% ipython --no-banner

In [1]: import numpy as np

In [2]: import numpy.linalg as la

In [3]: np.set_printoptions(precision=2, suppress=True, linewidth=120, floatmode="fixed")

In [4]: mat = np.load("run0.npy")

In [5]: mat
Out[5]: 
array([[ 0.27, -0.16, -0.16, -0.38,  0.05],
       [-0.16,  0.10,  0.10,  0.23, -0.03],
       [-0.16,  0.10,  0.10,  0.23, -0.03],
       [-0.38,  0.23,  0.23,  0.53, -0.08],
       [ 0.05, -0.03, -0.03, -0.08,  0.01]])

In [6]: # rows and columns are dependent

In [7]: Uu, sig, Vh = la.svd(mat)

In [8]: evecs = Vh[:(sig > 1e-8).sum()]

In [9]: rng = np.random.default_rng(7197)

In [10]: x0 = mat[3] + 3 * mat[1] + rng.integers(2) * np.eye(5)[3]

In [11]: x0
Out[11]: array([-0.86,  0.52,  0.52,  2.20, -0.17])

In [12]: evecs.T @ evecs
Out[12]: 
array([[ 0.27, -0.16, -0.16, -0.38,  0.05],
       [-0.16,  0.10,  0.10,  0.23, -0.03],
       [-0.16,  0.10,  0.10,  0.23, -0.03],
       [-0.38,  0.23,  0.23,  0.53, -0.08],
       [ 0.05, -0.03, -0.03, -0.08,  0.01]])

In [13]: np.allclose(evecs.T @ evecs @ x0, x0)
Out[13]: False

In [14]: np.diag(evecs.T @ evecs)
Out[14]: array([0.27, 0.10, 0.10, 0.53, 0.01])

In [15]: A = np.tril(np.array([[1, 2, -2, 1, -1],
    ...:     [1, -2, -1, -1, 2],
    ...:     [2, 0, 2, 3, 0],
    ...:     [3, 0, -1, -2, 3],
    ...:     [-1, -2, -3, 0, 0]]), -1) + np.eye(5, dtype=int)

In [16]: A
Out[16]: 
array([[ 1,  0,  0,  0,  0],
       [ 1,  1,  0,  0,  0],
       [ 2,  0,  1,  0,  0],
       [ 3,  0, -1,  1,  0],
       [-1, -2, -3,  0,  1]])

In [17]: [int(la.matrix_rank(la.matrix_power(A, p))) for p in range(1, 6)]
Out[17]: [5, 5, 5, 5, 5]

In [18]: np.prod(np.diag(A)), np.round(la.det(A), 2)
Out[18]: (np.int64(1), np.float64(1.0))

In [19]: A @ A
Out[19]: 
array([[  1,   0,   0,   0,   0],
       [  2,   1,   0,   0,   0],
       [  4,   0,   1,   0,   0],
       [  4,   0,  -2,   1,   0],
       [-10,  -4,  -6,   0,   1]])

In [20]: np.sort(la.eigvals(A))
Out[20]: array([1.00, 1.00, 1.00, 1.00, 1.00])

In [21]: la.matrix_rank(A - A[0, 0] * np.eye(5))
Out[21]: np.int64(3)
